>>> import numpy as np
>>> np.set_printoptions(precision=4, suppress=True, linewidth=100, legacy="1.25")
>>> A = np.load("arr.npy")
>>> A
array([[ 5,  5,  5,  5,  5,  5,  5,  5,  5,  5,  5,  5,  5,  5],
       [ 5, 10, 10, 10, 10, 10, 10, 10, 10, 10, 10, 10, 10, 10],
       [ 5, 10, 15, 15, 15, 15, 15, 15, 15, 15, 15, 15, 15, 15],
       [ 5, 10, 15, 20, 20, 20, 20, 20, 20, 20, 20, 20, 20, 20],
       [ 5, 10, 15, 20, 25, 25, 25, 25, 25, 25, 25, 25, 25, 25],
       [ 5, 10, 15, 20, 25, 30, 30, 30, 30, 30, 30, 30, 30, 30],
       [ 5, 10, 15, 20, 25, 30, 35, 35, 35, 35, 35, 35, 35, 35],
       [ 5, 10, 15, 20, 25, 30, 35, 40, 40, 40, 40, 40, 40, 40],
       [ 5, 10, 15, 20, 25, 30, 35, 40, 45, 45, 45, 45, 45, 45],
       [ 5, 10, 15, 20, 25, 30, 35, 40, 45, 50, 50, 50, 50, 50],
       [ 5, 10, 15, 20, 25, 30, 35, 40, 45, 50, 55, 55, 55, 55],
       [ 5, 10, 15, 20, 25, 30, 35, 40, 45, 50, 55, 60, 60, 60],
       [ 5, 10, 15, 20, 25, 30, 35, 40, 45, 50, 55, 60, 65, 65],
       [ 5, 10, 15, 20, 25, 30, 35, 40, 45, 50, 55, 60, 65, 70]])
>>> w, vecs = np.linalg.eigh(A)
>>> (w > 1e-8).sum(), (w < -1e-8).sum()
(14, 0)
>>> np.abs(vecs[:, -1]).round(6).argmax()
13
>>> np.unique(w.round(6) + 0, return_counts=True)[1]
array([1, 1, 1, 1, 1, 1, 1, 1, 1, 1, 1, 1, 1, 1])
>>> w.sum(), np.trace(A)
(525.0, 525)
>>> ang = np.radians(15)
>>> R = np.eye(14)
>>> R[11, 11] = R[6, 6] = np.cos(ang)
>>> R[11, 6], R[6, 11] = -np.sin(ang), np.sin(ang)
>>> M2 = A @ R.T
>>> np.allclose(np.linalg.norm(A, axis=1), np.linalg.norm(M2, axis=1))
True
>>> np.allclose(A @ A.T, M2 @ M2.T)
True
>>> np.abs(M2 - A).max(axis=0)
array([ 0.    ,  0.    ,  0.    ,  0.    ,  0.    ,  0.    , 14.3365,  0.    ,  0.    ,  0.    ,
        0.    , 11.1031,  0.    ,  0.    ])
>>> arr = np.load("x.npy")
>>> arr
array([[ 2,  0,  0,  0,  0,  0],
       [ 1, -1,  0,  0,  0,  0],
       [ 1,  0,  1,  0,  0,  0],
       [ 1,  2,  1,  0,  0,  0],
       [-2,  1, -1,  0, -2,  0],
       [-2,  0,  0, -1, -1,  1]])
>>> round(float(np.trace(np.linalg.pinv(arr) @ arr)), 4)
5.0
>>> np.abs(np.diag(np.linalg.qr(arr)[1])) > 1e-9
array([ True,  True,  True,  True,  True, False])
>>> np.unique(arr.round(6), axis=0).shape
(6, 6)
>>> np.round(arr @ np.linalg.pinv(arr) @ arr, 4) + 0
array([[ 2.,  0.,  0.,  0.,  0.,  0.],
       [ 1., -1.,  0.,  0.,  0.,  0.],
       [ 1.,  0.,  1.,  0.,  0.,  0.],
       [ 1.,  2.,  1.,  0.,  0.,  0.],
       [-2.,  1., -1.,  0., -2.,  0.],
       [-2.,  0.,  0., -1., -1.,  1.]])
>>> np.allclose(arr[:-1].T @ np.linalg.lstsq(arr[:-1].T, arr[-1])[0], arr[-1])
False
>>> np.linalg.matrix_rank(arr)
5
>>> arr.shape
(6, 6)
>>> np.abs(arr).max()
2
>>> np.round(np.linalg.svd(arr, compute_uv=False), 4) + 0
array([4.4421, 2.5817, 1.5565, 1.3365, 0.6273, 0.    ])
>>> np.unravel_index(np.abs(arr).argmax(), arr.shape)
(0, 0)
>>> np.zeros(6, 6)
Traceback (most recent call last):
  File "<python-input-29>", line 1, in <module>
    np.zeros(6, 6)
    ~~~~~~~~^^^^^^
TypeError: Cannot interpret '6' as a data type
>>> round(np.linalg.norm(arr), 4)
5.5678
>>> arr.sum(axis=1)
array([ 2,  0,  2,  4, -4, -3])
>>> arr - arr[0]
array([[ 0,  0,  0,  0,  0,  0],
       [-1, -1,  0,  0,  0,  0],
       [-1,  0,  1,  0,  0,  0],
       [-1,  2,  1,  0,  0,  0],
       [-4,  1, -1,  0, -2,  0],
       [-4,  0,  0, -1, -1,  1]])
>>> arr.sum(axis=0)
array([ 1,  2,  1, -1, -3,  1])
>>> M2 = arr[0, 0] * arr[1:] - np.outer(arr[1:, 0], arr[0])
>>> M2
array([[ 0, -2,  0,  0,  0,  0],
       [ 0,  0,  2,  0,  0,  0],
       [ 0,  4,  2,  0,  0,  0],
       [ 0,  2, -2,  0, -4,  0],
       [ 0,  0,  0, -2, -2,  2]])
>>> np.linalg.matrix_rank(M2), np.linalg.matrix_rank(arr)
(4, 5)
>>> u = np.array([-7, -8, -2])
>>> np.array([np.convolve(row, u, "same") for row in M2])
array([[ 14,  16,   4,   0,   0,   0],
       [  0, -14, -16,  -4,   0,   0],
       [-28, -46, -24,  -4,   0,   0],
       [-14,  -2,  12,  32,  32,   8],
       [  0,   0,  14,  30,   6, -12]])
>>> np.polyval(u, M2[3])
array([ -2, -46, -14,  -2, -82,  -2])
>>> np.correlate(M2[3], M2[4], "full")
array([ 0,  4, -8,  0, -4,  8,  8,  0,  0,  0,  0])
>>> np.cross(M2[3, :3], M2[4, :3])
array([0, 0, 0])
>>> E = np.load("case0.npy")
>>> E
array([[3., 1., 0., 0., 0., 0., 0., 0.],
       [0., 3., 1., 0., 0., 0., 0., 0.],
       [0., 0., 3., 1., 0., 0., 0., 0.],
       [0., 0., 0., 3., 1., 0., 0., 0.],
       [0., 0., 0., 0., 3., 1., 0., 0.],
       [0., 0., 0., 0., 0., 3., 1., 0.],
       [0., 0., 0., 0., 0., 0., 3., 1.],
       [0., 0., 0., 0., 0., 0., 0., 3.]])
>>> O, vecs = np.linalg.qr(E[:, :6])[0], np.linalg.qr(E[:, 6:])[0]
>>> sigma = np.linalg.svd(O.T @ vecs, compute_uv=False)
>>> round(np.linalg.norm(O @ O.T - vecs @ vecs.T, 2), 4)
1.0
>>> np.degrees(np.arccos(sigma.clip(0, 1)))
array([70.6404, 90.    ])
>>> (sigma > 0.9).sum()
0
>>> m1 = np.load("run14.npy")
>>> m1
array([[-1.5   ,  2.3   ,  0.3   ,  0.7   , -0.9   , -1.1   ,  7.0617,  0.7   , -0.5   ,  0.6   ],
       [ 1.9   ,  0.9   ,  0.8   ,  0.6   , -0.8   , -0.2   ,  2.5173,  0.2   , -0.4   ,  0.5   ],
       [ 0.1   , -1.2   , -0.9   , -0.3   , -0.5   ,  0.8   , -3.4029,  1.5   ,  0.7   ,  0.9   ],
       [-1.7   ,  0.4   , -2.2   ,  0.8   ,  1.7   ,  0.8   ,  1.0246, -1.4   ,  0.2   , -1.4   ],
       [-1.2   , -1.1   ,  0.3   ,  0.3   , -1.6   , -0.2   , -3.0952, -2.1   , -0.9   ,  1.    ],
       [-0.1   ,  0.5   ,  0.5   ,  0.6   , -1.7   ,  1.6   ,  1.5099,  0.8   , -0.2   ,  0.2   ],
       [ 0.6   ,  1.8   , -0.4   , -0.1   ,  1.    , -1.1   ,  5.5381,  1.4   ,  0.1   , -0.4   ],
       [ 0.7   , -1.6   ,  0.3   , -0.3   , -0.8   ,  1.4   , -4.8521, -1.4   ,  0.6   , -0.3   ],
       [ 2.5   , -1.7   , -0.8   ,  0.3   , -0.9   ,  0.4   , -5.067 , -0.3   , -0.8   ,  1.4   ],
       [ 0.3   , -0.1   , -0.6   ,  0.1   ,  2.8   ,  0.1   , -0.442 , -0.3   , -1.6   , -0.4   ],
       [-0.6   , -0.4   ,  0.4   , -1.3   ,  0.2   , -1.3   , -1.207 , -0.4   ,  1.1   , -0.2   ],
       [ 0.6   , -0.3   ,  0.8   , -0.5   ,  1.8   ,  1.4   , -0.741 , -0.5   ,  1.3   , -0.8   ],
       [-0.4   , -0.9   , -0.3   ,  1.8   , -1.4   ,  0.3   , -2.6207, -0.5   ,  0.6   , -0.8   ],
       [ 0.3   , -0.4   ,  2.    ,  1.6   , -0.2   , -1.7   , -0.9729,  0.7   ,  0.6   , -0.6   ],
       [ 1.4   , -0.1   , -1.5   , -1.5   , -0.2   , -0.5   , -0.3467, -1.    , -1.5   ,  1.2   ],
       [ 0.    ,  0.7   ,  0.4   ,  0.8   ,  0.4   ,  0.    ,  1.9421, -1.7   ,  0.5   ,  2.3   ],
       [-2.    ,  0.2   , -0.7   , -0.3   , -2.2   ,  1.1   ,  0.5667, -0.3   , -1.3   ,  0.4   ],
       [ 0.9   ,  1.    ,  1.5   ,  0.4   ,  1.6   ,  1.    ,  3.2166,  0.3   ,  0.6   ,  0.9   ],
       [ 0.2   ,  0.2   , -0.3   ,  0.5   , -2.    ,  1.6   ,  0.3679,  0.9   ,  2.4   ,  0.8   ],
       [ 0.3   , -0.8   ,  1.    ,  0.5   , -1.4   ,  0.1   , -2.531 ,  0.3   ,  1.4   , -0.3   ],
       [ 1.4   ,  0.    , -1.1   , -0.6   , -0.8   , -3.1   , -0.0217,  0.3   , -1.1   ,  1.5   ],
       [ 0.6   , -0.2   , -2.2   ,  0.    , -2.1   ,  1.7   , -0.5592,  0.7   , -0.5   ,  1.4   ],
       [-0.2   , -1.2   , -1.1   ,  0.9   , -1.3   , -0.5   , -3.7064,  1.3   , -0.6   , -0.1   ],
       [-0.8   , -0.4   , -0.6   , -1.    , -0.2   ,  0.6   , -1.1972,  0.1   , -0.8   ,  0.7   ],
       [-1.    , -0.7   , -0.6   , -1.3   ,  0.8   , -0.3   , -1.7949,  0.3   ,  0.    , -0.1   ],
       [ 1.9   ,  0.4   ,  0.1   , -1.2   , -0.5   ,  0.9   ,  1.0801,  1.2   ,  1.    , -0.4   ],
       [-0.6   , -2.    ,  0.6   , -1.    , -0.1   , -1.3   , -5.9996,  0.5   , -0.3   , -0.5   ],
       [-0.7   , -0.7   ,  0.8   , -0.3   , -0.1   , -1.    , -2.1028,  0.2   , -1.5   , -0.3   ],
       [ 1.1   ,  1.5   , -0.2   ,  0.3   , -1.9   ,  2.3   ,  4.5578, -2.3   ,  0.5   ,  0.4   ],
       [ 1.1   ,  1.8   ,  0.4   , -0.4   ,  0.1   , -1.8   ,  5.3691, -1.1   , -0.5   ,  0.1   ],
       [ 0.5   ,  0.6   ,  0.2   ,  0.9   , -1.1   ,  1.3   ,  1.8761, -0.3   , -0.2   ,  0.1   ],
       [-0.9   , -1.1   ,  2.1   ,  1.2   ,  1.3   ,  0.4   , -3.257 ,  0.1   ,  2.2   ,  2.1   ],
       [ 1.7   ,  0.1   ,  1.    , -1.2   , -0.5   ,  0.9   ,  0.3306,  0.6   ,  0.4   , -0.6   ],
       [ 0.    , -1.8   ,  0.4   , -2.2   , -0.4   , -0.4   , -5.4106,  0.1   ,  1.3   , -0.7   ],
       [ 1.8   ,  1.4   ,  0.7   , -0.8   , -2.4   , -1.    ,  4.1153, -1.    ,  0.    , -0.3   ],
       [ 0.3   ,  0.4   , -1.8   ,  1.2   ,  0.2   ,  0.3   ,  1.1798,  0.1   ,  0.4   ,  0.1   ],
       [-0.1   , -0.9   , -1.1   , -0.6   ,  0.5   , -1.8   , -2.7714, -0.7   , -0.1   ,  0.    ],
       [-1.1   , -0.4   ,  0.9   ,  0.1   ,  0.2   ,  0.7   , -1.3734, -0.1   ,  1.1   , -0.4   ],
       [ 0.7   , -0.2   , -0.2   ,  0.    , -0.2   , -0.2   , -0.5877, -1.5   ,  0.4   ,  0.5   ],
       [-0.5   , -0.9   ,  1.    , -0.3   ,  1.6   , -0.3   , -2.7306, -0.6   ,  0.4   , -2.1   ],
       [-0.1   , -0.5   ,  0.4   , -0.1   ,  1.2   ,  0.2   , -1.6274, -0.7   , -0.7   ,  0.    ],
       [-1.2   , -0.4   , -1.3   ,  0.5   ,  0.    ,  0.2   , -1.2391,  0.6   , -1.4   ,  0.1   ],
       [-0.4   , -0.4   ,  0.    ,  1.9   ,  1.5   ,  1.8   , -1.3672, -0.7   ,  0.5   ,  0.5   ],
       [ 0.4   ,  1.3   ,  1.    ,  0.8   , -0.3   , -1.    ,  4.0595, -0.7   ,  0.3   , -2.3   ],
       [-0.8   , -0.4   , -0.3   , -0.7   , -0.4   , -0.2   , -1.2283,  1.7   ,  0.    , -1.4   ]])
>>> proj = m1 @ np.linalg.solve(m1.T @ m1, m1.T)
>>> proj @ m1[:, 6]
array([ 7.0617,  2.5173, -3.4029,  1.0246, -3.0952,  1.5099,  5.5381, -4.8521, -5.067 , -0.442 ,
       -1.207 , -0.741 , -2.6207, -0.9729, -0.3467,  1.9421,  0.5667,  3.2166,  0.3679, -2.531 ,
       -0.0217, -0.5592, -3.7064, -1.1972, -1.7949,  1.0801, -5.9996, -2.1028,  4.5578,  5.3691,
        1.8761, -3.257 ,  0.3306, -5.4106,  4.1153,  1.1798, -2.7714, -1.3734, -0.5877, -2.7306,
       -1.6274, -1.2391, -1.3672,  4.0595, -1.2283])
>>> round(np.trace(proj), 4)
10.0
>>> Ac = m1 - m1.mean(axis=0)
>>> vecs = np.linalg.svd(Ac)[2][:9]
>>> M2 = Ac - Ac @ vecs.T @ vecs
>>> np.diag(vecs.T @ vecs)
array([1.    , 0.0994, 0.9999, 1.    , 1.    , 1.    , 0.9007, 1.    , 1.    , 1.    ])
>>> round(np.linalg.norm(M2) / np.linalg.norm(Ac), 4)
0.0089
>>> gram = E.T @ E
>>> np.trace(gram), (E ** 2).sum()
(79.0, 79.0)
>>> np.linalg.eigvalsh(gram)[::-1]
array([15.6176, 14.5211, 12.8558, 10.8408,  8.7376,  6.8112,  5.289 ,  4.3269])
>>> gram
array([[ 9.,  3.,  0.,  0.,  0.,  0.,  0.,  0.],
       [ 3., 10.,  3.,  0.,  0.,  0.,  0.,  0.],
       [ 0.,  3., 10.,  3.,  0.,  0.,  0.,  0.],
       [ 0.,  0.,  3., 10.,  3.,  0.,  0.,  0.],
       [ 0.,  0.,  0.,  3., 10.,  3.,  0.,  0.],
       [ 0.,  0.,  0.,  0.,  3., 10.,  3.,  0.],
       [ 0.,  0.,  0.,  0.,  0.,  3., 10.,  3.],
       [ 0.,  0.,  0.,  0.,  0.,  0.,  3., 10.]])
>>> np.allclose(gram, gram.T)
True
>>> Ac = m1 - m1.mean(axis=0)
>>> Uu, sigma, vt = np.linalg.svd(Ac, full_matrices=False)
>>> np.linalg.matrix_rank(Ac)
10
>>> np.abs(vt[-1])
array([0.0041, 0.949 , 0.0095, 0.0023, 0.0007, 0.002 , 0.3151, 0.0051, 0.0039, 0.0018])
>>> np.abs(vt[0]).argmax()
6
>>> sigma ** 2 / (sigma ** 2).sum()
array([0.5528, 0.0946, 0.0861, 0.0695, 0.0556, 0.0476, 0.042 , 0.0294, 0.0224, 0.0001])
>>> u = np.array([-6, 9, 0])
>>> np.convolve(m1[8], u)
array([-15.   ,  32.7  , -10.5  ,  -9.   ,   8.1  , -10.5  ,  34.002, -43.803,   2.1  , -15.6  ,
        12.6  ,   0.   ])
>>> np.cross(m1[8, :3], m1[16, :3])
array([ 1.35,  3.35, -2.9 ])
>>> np.polyval(u, m1[8])
array([ -15.    ,  -32.64  ,  -11.04  ,    2.16  ,  -12.96  ,    2.64  , -199.6499,   -3.24  ,
        -11.04  ,    0.84  ])
>>> M2 = np.array([[2, 0, 2], [2, 0, 0], [1, 1, 1]])
>>> Z = np.array([[-1, 1], [0, -1]])
>>> M = np.block([[M2, np.array([[5, 3], [1, 2], [1, 3]])], [np.zeros((2, 3)), Z]])
>>> M
array([[ 2.,  0.,  2.,  5.,  3.],
       [ 2.,  0.,  0.,  1.,  2.],
       [ 1.,  1.,  1.,  1.,  3.],
       [ 0.,  0.,  0., -1.,  1.],
       [ 0.,  0.,  0.,  0., -1.]])
>>> u = np.array([2, 2])
>>> np.cross(M[2, :3], M[0, :3])
array([ 2.,  0., -2.])
>>> np.polyval(u, M[2])
array([4., 4., 4., 4., 8.])
>>> x0 = np.array([1, 7, 8, 0, 8])
>>> target = M @ x0
>>> target
array([42., 18., 40.,  8., -8.])
>>> np.round(np.linalg.solve(M.T, M[1]), 4) + 0
array([0., 1., 0., 0., 0.])
>>> np.linalg.solve(M, target)
array([ 1.,  7.,  8., -0.,  8.])
>>> O, R = np.linalg.qr(A)
>>> round(float(np.trace(O @ O.T)), 4)
14.0
>>> np.round(abs(R[0, 0]), 4), round(np.linalg.norm(A[:, 0]), 4)
(18.7083, 18.7083)
>>> O.shape, R.shape
((14, 14), (14, 14))
>>> O, vecs = np.linalg.qr(M[:, :2])[0], np.linalg.qr(M[:, 2:])[0]
>>> sigma = np.linalg.svd(O.T @ vecs, compute_uv=False)
>>> sigma
array([0.9787, 0.8205])
>>> np.degrees(np.arccos(sigma.clip(0, 1)))
array([11.8563, 34.8635])
>>> np.round(np.linalg.norm(O @ O.T - vecs @ vecs.T, 2), 4)
1.0
>>> rng = np.random.default_rng(680813)
>>> labels = rng.permutation(5)
>>> labels
array([3, 0, 4, 1, 2])
>>> M2 = M[labels][:, labels]
>>> np.allclose(M2, M)
False
>>> np.round(np.linalg.det(M2), 4), round(float(np.linalg.det(M[labels])), 4)
(4.0, -4.0)
>>> np.diag(M2)
array([-1.,  2., -1.,  0.,  1.])
>>> np.trace(M2)
1.0
>>> labels = rng.integers(0, 3, 7)
>>> data = (labels[:, None] == labels) * 2 + np.eye(7)
>>> data
array([[3., 2., 0., 2., 0., 0., 0.],
       [2., 3., 0., 2., 0., 0., 0.],
       [0., 0., 3., 0., 0., 0., 2.],
       [2., 2., 0., 3., 0., 0., 0.],
       [0., 0., 0., 0., 3., 2., 0.],
       [0., 0., 0., 0., 2., 3., 0.],
       [0., 0., 2., 0., 0., 0., 3.]])
>>> (np.linalg.matrix_power((data != 0) + (data.T != 0) + np.eye(7), 7) > 0).astype(int)
array([[1, 1, 0, 1, 0, 0, 0],
       [1, 1, 0, 1, 0, 0, 0],
       [0, 0, 1, 0, 0, 0, 1],
       [1, 1, 0, 1, 0, 0, 0],
       [0, 0, 0, 0, 1, 1, 0],
       [0, 0, 0, 0, 1, 1, 0],
       [0, 0, 1, 0, 0, 0, 1]])
>>> np.flatnonzero(np.linalg.matrix_power((data != 0) + (data.T != 0) + np.eye(7), 7)[0])
array([0, 1, 3])
>>> np.sort(np.linalg.eigvals(data).real)
array([1., 1., 1., 1., 5., 5., 7.])
>>> (data != 0).astype(int)
array([[1, 1, 0, 1, 0, 0, 0],
       [1, 1, 0, 1, 0, 0, 0],
       [0, 0, 1, 0, 0, 0, 1],
       [1, 1, 0, 1, 0, 0, 0],
       [0, 0, 0, 0, 1, 1, 0],
       [0, 0, 0, 0, 1, 1, 0],
       [0, 0, 1, 0, 0, 0, 1]])
